$ python -q
>>> import numpy as np
>>> np.set_printoptions(precision=2, suppress=True, linewidth=200)
>>> tidy = lambda a: np.round(a, 2) + 0
>>> sv = 10 * 0.5 ** np.arange(3)
>>> q, _ = np.linalg.qr(np.array([[0.0, -0.7, 0.7], [1.3, 0.4, 0.6], [0.3, 0.7, 1.4]]))
>>> rng = np.random.default_rng(7464)
>>> arr = rng.normal(size=(28, 3)) * sv @ q
>>> tidy(arr)
array([[  1.58,   2.83,  -2.48],
       [ -1.14,   5.77,   6.4 ],
       [ -7.36,  13.74,   9.03],
       [  4.81,  -5.63,   0.18],
       [  3.59, -12.75,  -7.38],
       [  5.33, -11.33,  -6.07],
       [  2.15,   9.01,   7.9 ],
       [  4.01,   2.2 ,  -1.29],
       [  4.9 ,  -5.69,  -4.09],
       [  3.92,  -1.48,   5.39],
       [ -0.54,  -2.21,   0.05],
       [  2.28,   0.19,  -3.28],
       [ -1.13,  -4.81,   0.78],
       [  0.48,  18.5 ,   8.81],
       [  0.6 ,  -9.62,  -5.93],
       [ -0.38, -10.11,  -7.37],
       [ -0.78,  -9.88,  -9.52],
       [ -5.23,   0.16,   0.52],
       [-13.78,  13.46,   7.79],
       [ -7.36,   5.6 ,   6.13],
       [ -3.91,   5.3 ,   2.03],
       [  6.59,   0.71,   2.59],
       [ -3.86,  -8.35,  -8.15],
       [  1.82,   3.07,   2.35],
       [  5.71,   2.82,   3.83],
       [ -0.15,  -2.29,   2.  ],
       [ -0.09,   1.46,   0.4 ],
       [ -0.41,  17.46,  15.31]])
>>> Ac = arr - arr.mean(axis=0)
>>> vecs = np.linalg.svd(Ac)[2][:1]
>>> M2 = Ac - Ac @ vecs.T @ vecs
>>> tidy(M2.std(axis=0))
array([4.06, 1.25, 1.95])
>>> tidy(np.linalg.norm(M2) / np.linalg.norm(Ac))
np.float64(0.42)
>>> M = np.load("data.npy")
>>> M
array([[6., 0., 0., 0.],
       [0., 6., 5., 5.],
       [0., 5., 6., 5.],
       [0., 5., 5., 6.]])
>>> vec = np.ones(4)
>>> for _ in range(3):
...     vec = M @ vec
...     vec /= np.linalg.norm(vec)
...     print(round(vec @ M @ vec, 2))
... 
15.55
15.93
15.99
>>> tidy(vec)
array([0.03, 0.58, 0.58, 0.58])
>>> f = np.array([0, 3])
>>> np.array([np.convolve(row, f, "same") for row in M])
array([[ 0., 18.,  0.,  0.],
       [ 0.,  0., 18., 15.],
       [ 0.,  0., 15., 18.],
       [ 0.,  0., 15., 15.]])
>>> np.correlate(M[0], M[3], "full")
array([36., 30., 30.,  0.,  0.,  0.,  0.])
